$ python3 -q
>>> import numpy as np
>>> np.set_printoptions(precision=3, suppress=True, linewidth=120)
>>> E = np.load("a.npy")
>>> E
array([[-1.121, -0.385,  2.497],
       [ 0.4  ,  0.642, -0.734],
       [ 0.961, -0.11 ,  1.147],
       [ 4.524,  0.823,  4.803],
       [ 2.361,  2.023,  2.473],
       [-1.581, -0.475, -1.732],
       [-2.17 ,  1.205,  0.101],
       [ 3.97 ,  1.583,  3.98 ],
       [-1.503,  0.633, -0.061],
       [-1.609,  1.747,  2.01 ],
       [ 4.   , -0.209,  1.22 ],
       [ 1.996, -0.078, -0.18 ],
       [-1.454,  2.271,  2.006],
       [-0.038, -0.494, -2.08 ],
       [-3.015, -1.187, -0.901],
       [ 0.483, -0.448,  1.371],
       [ 1.519,  0.085,  5.282],
       [-0.063,  0.603,  0.339]])
>>> D = np.linalg.norm(E[:, None] - E[None], axis=-1)
>>> np.linalg.matrix_rank(D ** 2)
np.int64(5)
>>> np.unravel_index(D.round(6).argmax(), D.shape)
(np.int64(3), np.int64(14))
>>> cen = E - E.mean(axis=0)
>>> V = np.linalg.svd(cen)[2][:2]
>>> B = cen - cen @ V.T @ V
>>> np.linalg.norm(B, axis=1).round(6).argmax()
np.int64(16)
>>> np.round(np.linalg.norm(B) / np.linalg.norm(cen), 3)
np.float64(0.265)
>>> np.diag(V.T @ V)
array([0.987, 0.106, 0.907])
>>> B = np.c_[E[:, :2] @ np.array([[3, 8], [6, 1]]), np.array([-2, -2, -2, 1, 1, -2, -2, 0, -1, -2, -2, -2, 1, 0, -2, -2, -1, 2])]
>>> B
array([[ -5.673,  -9.353,  -2.   ],
       [  5.052,   3.842,  -2.   ],
       [  2.223,   7.578,  -2.   ],
       [ 18.51 ,  37.015,   1.   ],
       [ 19.221,  20.911,   1.   ],
       [ -7.593, -13.123,  -2.   ],
       [  0.72 , -16.155,  -2.   ],
       [ 21.408,  33.343,   0.   ],
       [ -0.711, -11.391,  -1.   ],
       [  5.655, -11.125,  -2.   ],
       [ 10.746,  31.791,  -2.   ],
       [  5.52 ,  15.89 ,  -2.   ],
       [  9.264,  -9.361,   1.   ],
       [ -3.078,  -0.798,   0.   ],
       [-16.167, -25.307,  -2.   ],
       [ -1.239,   3.416,  -2.   ],
       [  5.067,  12.237,  -1.   ],
       [  3.429,   0.099,   2.   ]])
>>> np.round(np.linalg.lstsq(E, B[:, 0])[0], 3) + 0
array([3., 6., 0.])
>>> np.linalg.matrix_rank(B)
np.int64(3)
>>> np.linalg.matrix_rank(np.c_[E, B])
np.int64(4)
>>> np.round(np.linalg.norm(B - E @ np.linalg.lstsq(E, B)[0], axis=0), 3) + 0
array([0.   , 0.   , 6.636])
>>> cen = B - B.mean(axis=1)
Traceback (most recent call last):
  File "<python-input-19>", line 1, in <module>
    cen = B - B.mean(axis=1)
          ~~^~~~~~~~~~~~~~~~
ValueError: operands could not be broadcast together with shapes (18,3) (18,) 
>>> cen = B - B.mean(axis=0)
>>> U, sv, VT = np.linalg.svd(cen, full_matrices=False)
>>> sv ** 2 / (sv ** 2).sum()
array([0.938, 0.059, 0.003])
>>> (np.sign(U[:, 0]) == np.sign(U[0, 0])).astype(int)
array([1, 0, 0, 0, 0, 1, 1, 0, 1, 1, 0, 0, 1, 1, 1, 1, 0, 1])
>>> np.round(cen.mean(axis=0), 3) + 0
array([0., 0., 0.])
>>> feats = 0.9 ** np.abs(np.subtract.outer(np.arange(3), np.arange(3)))
>>> feats
array([[1.  , 0.9 , 0.81],
       [0.9 , 1.  , 0.9 ],
       [0.81, 0.9 , 1.  ]])
>>> np.sort(np.abs(np.linalg.eigvals(feats)))
array([0.069, 0.19 , 2.741])
>>> np.trace(feats)
np.float64(3.0)
>>> (feats - feats.T) / 2
array([[0., 0., 0.],
       [0., 0., 0.],
       [0., 0., 0.]])
>>> np.allclose(feats @ feats.T, feats.T @ feats)
True
>>> np.linalg.matrix_power(feats, 3)
array([[6.71 , 6.935, 6.704],
       [6.935, 7.172, 6.935],
       [6.704, 6.935, 6.71 ]])
>>> rng = np.random.default_rng(201)
>>> lab = rng.permutation(3)
>>> lab
array([0, 1, 2])
>>> B = feats[lab][:, lab]
>>> round(np.linalg.det(B), 3), round(float(np.linalg.det(feats[lab])), 3)
(np.float64(0.036), 0.036)
>>> np.allclose(B, feats)
True
>>> np.sort(np.abs(np.linalg.eigvals(B)))
array([0.069, 0.19 , 2.741])
>>> B
array([[1.  , 0.9 , 0.81],
       [0.9 , 1.  , 0.9 ],
       [0.81, 0.9 , 1.  ]])
>>> np.trace(B)
np.float64(3.0)
>>> W1 = np.array([[2, 0, 2, 1, 2], [1, 3, 1, 0, 3], [0, 0, 3, 3, 2]])
>>> coef = np.array([9, -2, 4, 1, -7])
>>> hid = np.maximum(B @ W1 + coef, 0)
>>> np.linalg.matrix_rank(hid)
np.int64(3)
>>> hid
array([[11.9 ,  0.7 ,  9.33,  4.43,  0.  ],
       [11.8 ,  1.  ,  9.5 ,  4.6 ,  0.  ],
       [11.52,  0.7 ,  9.52,  4.81,  0.  ]])
>>> (hid > 0).mean(axis=0)
array([1., 1., 1., 1., 0.])
>>> C = np.array([[1, -2], [1, 0], [3, -3], [1, -3], [0, 3]])
>>> (hid @ C).round(6).argmax(axis=1)
array([0, 0, 0])
>>> hid @ C
array([[ 45.02, -65.08],
       [ 45.9 , -65.9 ],
       [ 45.59, -66.03]])
>>> W1 @ C
array([[  9,  -7],
       [  7,   4],
       [ 12, -12]])
